$ python3 -q
>>> import numpy as np
>>> np.set_printoptions(suppress=True, linewidth=200)
>>> W0 = np.loadtxt("sample13.csv", delimiter=",")
>>> print(W0)
[[1.   0.9  0.81 0.73]
 [0.9  1.   0.9  0.81]
 [0.81 0.9  1.   0.9 ]
 [0.73 0.81 0.9  1.  ]]
>>> # symmetric, so the eigenvalues are real
>>> w, V = np.linalg.eig(W0)
>>> print(round(np.prod(w), 2))
0.01
>>> print(np.round(np.sort(np.linalg.eigvals(np.linalg.inv(W0))), 2))
[ 0.28  3.24  9.72 16.34]
>>> print(np.round(W0 @ V[:, 0] - w[0] * V[:, 0], 2) + 0)
[0. 0. 0. 0.]
>>> print(round(np.log10(np.linalg.cond(W0))))
2
>>> print(np.round(np.abs(np.linalg.svd(W0)[2][-1]), 2))
[0.28 0.65 0.65 0.28]
>>> print([round(float(x), 2) for x in np.linalg.svd(W0, compute_uv=False)[:3]])
[3.53, 0.31, 0.1]
>>> print(np.linalg.cond(W0) > 100)
False
>>> Lm = np.linalg.cholesky(W0)
>>> print(W0 / np.sqrt(np.outer(np.diag(W0), np.diag(W0))))
[[1.   0.9  0.81 0.73]
 [0.9  1.   0.9  0.81]
 [0.81 0.9  1.   0.9 ]
 [0.73 0.81 0.9  1.  ]]
>>> x = np.ones(4)
>>> for _ in range(7):
...     x = W0 @ x
...     x /= np.linalg.norm(x)
...     print(round(x @ W0 @ x, 2))
... 
3.53
3.53
3.53
3.53
3.53
3.53
3.53
>>> print(x.round(2))
[0.49 0.51 0.51 0.49]
>>> Uu, sig, vt = np.linalg.svd(W0)
>>> print(np.argmax(sig[:-1] / (sig[1:] + 1e-6)) + 1)
1
>>> A2 = Uu[:, :1] @ np.diag(sig[:1]) @ vt[:1]
>>> print(round(float(np.abs(W0 - A2).max()), 2))
0.16
>>> print(round(np.linalg.norm(W0 - A2, 2), 2), round(float(sig[1]), 2))
0.31 0.31
>>> F = np.loadtxt("dump.csv", delimiter=",")
>>> print(F)
[[1. 0. 1.]
 [1. 1. 0.]
 [0. 2. 1.]
 [3. 3. 1.]
 [6. 5. 1.]]
>>> A2 = np.c_[F[:, :1] @ np.array([[0]]), np.array([4, 4, 2, 1, 4])]
>>> print(A2)
[[0. 4.]
 [0. 4.]
 [0. 2.]
 [0. 1.]
 [0. 4.]]
>>> print(np.linalg.matrix_rank(np.c_[F, A2]))
4
>>> Uu, sig, vt = np.linalg.svd(F, full_matrices=False)
>>> print(sig.round(2))
[9.25 1.76 1.12]
>>> print((sig > 1e-8).sum())
3
>>> print(np.abs(Uu[:, 0]).round(6).argmax())
4
>>> print(np.round(sig / sig[0], 2))
[1.   0.19 0.12]
>>> print(np.round(Uu.T @ F @ vt.T, 2) + 0)
[[9.25 0.   0.  ]
 [0.   1.76 0.  ]
 [0.   0.   1.12]]
>>> print(np.round(np.cumsum(sig ** 2) / np.sum(sig ** 2), 2))
[0.95 0.99 1.  ]
>>> print(np.round(np.sqrt((sig ** 2).sum()), 2), np.round(np.linalg.norm(F), 2))
9.49 9.49
>>> blk = np.stack([F, -2 * F, F[::-1]])
>>> print(np.einsum("bij,cij->bc", blk, blk))
[[  90. -180.   31.]
 [-180.  360.  -62.]
 [  31.  -62.   90.]]
>>> print(np.round(np.linalg.norm(blk, axis=(1, 2)), 2))
[ 9.49 18.97  9.49]
>>> G = F.T @ F
>>> print(np.trace(G), (F ** 2).sum())
90.0 90.0
>>> print(np.round(np.linalg.eigvalsh(G)[::-1], 2))
[85.64  3.11  1.25]
>>> print(np.linalg.matrix_rank(G))
3
>>> print(np.diag(G))
[47. 39.  4.]
>>> print(np.allclose(G, G.T))
True
>>> X = np.load("block3.npy")
>>> print(X)
[[-3  3 -3 -2 -3]
 [ 3  1  3 -3  1]
 [-1 -2  1  0  3]
 [-1 -2 -1  2  2]
 [-1 -2  3  0 -1]]
>>> print([round(float(x), 2) for x in np.linalg.svd(X, compute_uv=False)[:3]])
[7.52, 6.04, 3.58]
>>> print(np.linalg.matrix_rank(X, rtol=0.1))
4
>>> u = np.array([5, 0, 1])
>>> v = np.array([4, 2, 5, 4])
>>> feats = np.outer(u, v)
>>> print(feats)
[[20 10 25 20]
 [ 0  0  0  0]
 [ 4  2  5  4]]
>>> Uu, sig, vt = np.linalg.svd(feats, full_matrices=False)
>>> print(sig.round(2) + 0)
[39.82  0.    0.  ]
>>> print(Uu.shape, sig.shape, vt.shape)
(3, 3) (3,) (3, 4)
>>> print(np.round(vt @ vt.T, 2) + 0)
[[1. 0. 0.]
 [0. 1. 0.]
 [0. 0. 1.]]
>>> Uu, sig, vt = np.linalg.svd(feats)
>>> V = vt[:(sig > 1e-8).sum()]
>>> rng = np.random.default_rng(14173)
>>> x = feats[0] + -1 * feats[2] + rng.integers(2) * np.eye(4)[3]
>>> print(x)
[16.  8. 20. 16.]
>>> print(np.allclose(V.T @ V @ x, x))
True
>>> print(np.round(V.T @ V, 2))
[[0.26 0.13 0.33 0.26]
 [0.13 0.07 0.16 0.13]
 [0.33 0.16 0.41 0.33]
 [0.26 0.13 0.33 0.26]]
>>> print(np.linalg.matrix_rank(np.vstack([feats, x])))
1
>>> E = np.load("layer14.npy")
>>> print(E)
[[ 5. -3.  0.]
 [-3.  5. -3.]
 [ 0. -3. -3.]]
>>> w, V = np.linalg.eig(E)
>>> print(np.round(np.sort(np.linalg.eigvals(np.linalg.inv(E))), 2))
[-0.24  0.12  0.37]
>>> print(w.round(2))
[ 8.42  2.69 -4.11]
>>> print(np.kron(np.eye(2, dtype=int), E))
[[ 5. -3.  0.  0. -0.  0.]
 [-3.  5. -3. -0.  0. -0.]
 [ 0. -3. -3.  0. -0. -0.]
 [ 0. -0.  0.  5. -3.  0.]
 [-0.  0. -0. -3.  5. -3.]
 [ 0. -0. -0.  0. -3. -3.]]
>>> print(np.einsum("ij,ji->", E, E))
95.0
>>> print(np.round(np.linalg.det(2 * E), 2), round(float(np.linalg.det(E)), 2))
-744.0 -93.0
>>> print(np.einsum("ii->", E))
7.0
>>> print(np.all(np.linalg.eigvalsh(E) > 0))
False
>>> print(round(np.linalg.eigvalsh(E).min(), 2))
-4.11
>>> M = np.load("w.npy")
>>> print(M.round(2))
[[-0.45 -0.89]
 [-0.89  0.45]]
>>> A2 = M / np.linalg.norm(M, axis=1, keepdims=True)
>>> G = A2 @ A2.T
>>> print((np.abs(G) > 0.9).astype(int))
[[1 0]
 [0 1]]
>>> print((G - 2 * np.eye(2)).round(6).argmax(axis=1))
[1 0]
>>> print(round(np.degrees(np.arccos(np.clip(G[0, 1], -1, 1))), 2))
90.0
>>> print(np.argwhere(np.triu(np.abs(G) > 0.95, 1)))
[]
>>> print(round(np.linalg.eigvalsh(M).min(), 2))
-1.0
>>> print(np.all(np.linalg.eigvalsh(M) > 0))
False
>>> print([round(float(np.linalg.det(M[:i, :i])), 2) + 0 for i in range(1, 3)])
[-0.45, -1.0]
>>> print(np.round(np.linalg.pinv(M), 2))
[[-0.45 -0.89]
 [-0.89  0.45]]
>>> mat = np.load("m.npy")
>>> print(mat.round(2))
[[-2.18  0.22 -3.35]
 [-3.27 -1.01  2.07]
 [-0.73  3.86  0.73]]
>>> A2 = mat / np.linalg.norm(mat, axis=1, keepdims=True)
>>> G = A2 @ A2.T
>>> print(np.argwhere(np.triu(np.abs(G) > 0.95, 1)))
[]
>>> print(np.round(np.linalg.norm(A2, axis=1), 2))
[1. 1. 1.]
>>> print((G - 2 * np.eye(3)).round(6).argmax(axis=1))
[1 0 0]
>>> print(G.round(2) + 0)
[[1. 0. 0.]
 [0. 1. 0.]
 [0. 0. 1.]]
>>> print((np.abs(G) > 0.9).astype(int))
[[1 0 0]
 [0 1 0]
 [0 0 1]]
>>> print(G[2].round(2) + 0)
[0. 0. 1.]
>>> print(np.round(np.linalg.svd(mat, compute_uv=False), 2))
[4. 4. 4.]
>>> print(round(float(mat[:, 2] @ mat[:, 1]), 2))
-0.0
>>> print(np.round(mat.T @ mat, 2) + 0)
[[16.  0.  0.]
 [ 0. 16.  0.]
 [ 0.  0. 16.]]
>>> print(np.round(mat @ mat.T, 2) + 0)
[[16.  0.  0.]
 [ 0. 16.  0.]
 [ 0.  0. 16.]]
>>> x = np.array([3, 0, 7])
>>> rhs = mat @ x
>>> beta, lr = np.zeros(3), 1 / np.linalg.norm(mat, 2) ** 2
>>> for i in range(200):
...     beta -= lr * mat.T @ (mat @ beta - rhs)
...     if i % 50 == 0: print(i, round(np.linalg.norm(mat @ beta - rhs), 2))
... 
0 0.0
50 0.0
100 0.0
150 0.0
>>> print(beta.round(2) + 0)
[3. 0. 7.]
>>> A2 = mat + rng.integers(-2, 3, (3, 1)) @ rng.integers(-2, 3, (1, 3))
>>> print(A2.round(2))
[[-2.18  0.22 -5.35]
 [-3.27 -1.01  4.07]
 [-0.73  3.86 -0.27]]
>>> print(np.round(np.linalg.svd(A2 - mat, compute_uv=False), 2))
[3. 0. 0.]
>>> print(np.round(np.abs(A2 - mat).sum(axis=1), 2))
[2. 2. 1.]
>>> print(np.linalg.matrix_rank(A2 - mat, tol=1e-8))
1
>>> q, _ = np.linalg.qr(np.array([[-1.4, -0.8, -1.6], [0.7, -0.2, -0.8], [-0.6, 0.6, -0.7]]))
>>> arr = 5 * q
>>> print(arr.round(2))
[[-4.18 -2.58  0.94]
 [ 2.09 -1.86  4.14]
 [-1.79  3.85  2.64]]
>>> print(np.round(np.abs(np.linalg.eigvals(arr)).max(), 2))
5.0
>>> print(np.round(arr @ arr, 2))
[[ 10.36  19.24 -12.15]
 [-20.03  14.05   5.16]
 [ 10.8    7.6   21.23]]
>>> print(round(float(np.trace(arr)), 2))
-3.4
>>> print(np.round((arr - arr.T) / 2, 2))
[[ 0.   -2.34  1.37]
 [ 2.34  0.    0.14]
 [-1.37 -0.14  0.  ]]
>>> print(np.allclose(arr @ arr.T, arr.T @ arr))
True
>>> print(np.round(arr @ arr.T, 2) + 0)
[[25.  0.  0.]
 [ 0. 25.  0.]
 [ 0.  0. 25.]]
>>> print(np.round(np.linalg.norm(arr, axis=0), 2))
[5. 5. 5.]
>>> print(np.round(np.linalg.pinv(arr), 2))
[[-0.17  0.08 -0.07]
 [-0.1  -0.07  0.15]
 [ 0.04  0.17  0.11]]
>>> print(arr.shape)
(3, 3)
>>> print(np.linalg.matrix_rank(arr))
3
>>> print(np.unravel_index(np.abs(arr).argmax(), arr.shape))
(np.int64(0), np.int64(0))
>>> print(np.round(arr.sum(axis=0), 2))
[-3.88 -0.6   7.72]
>>> print(np.round(np.diff(arr, axis=0), 2))
[[ 6.26  0.72  3.2 ]
 [-3.88  5.72 -1.51]]
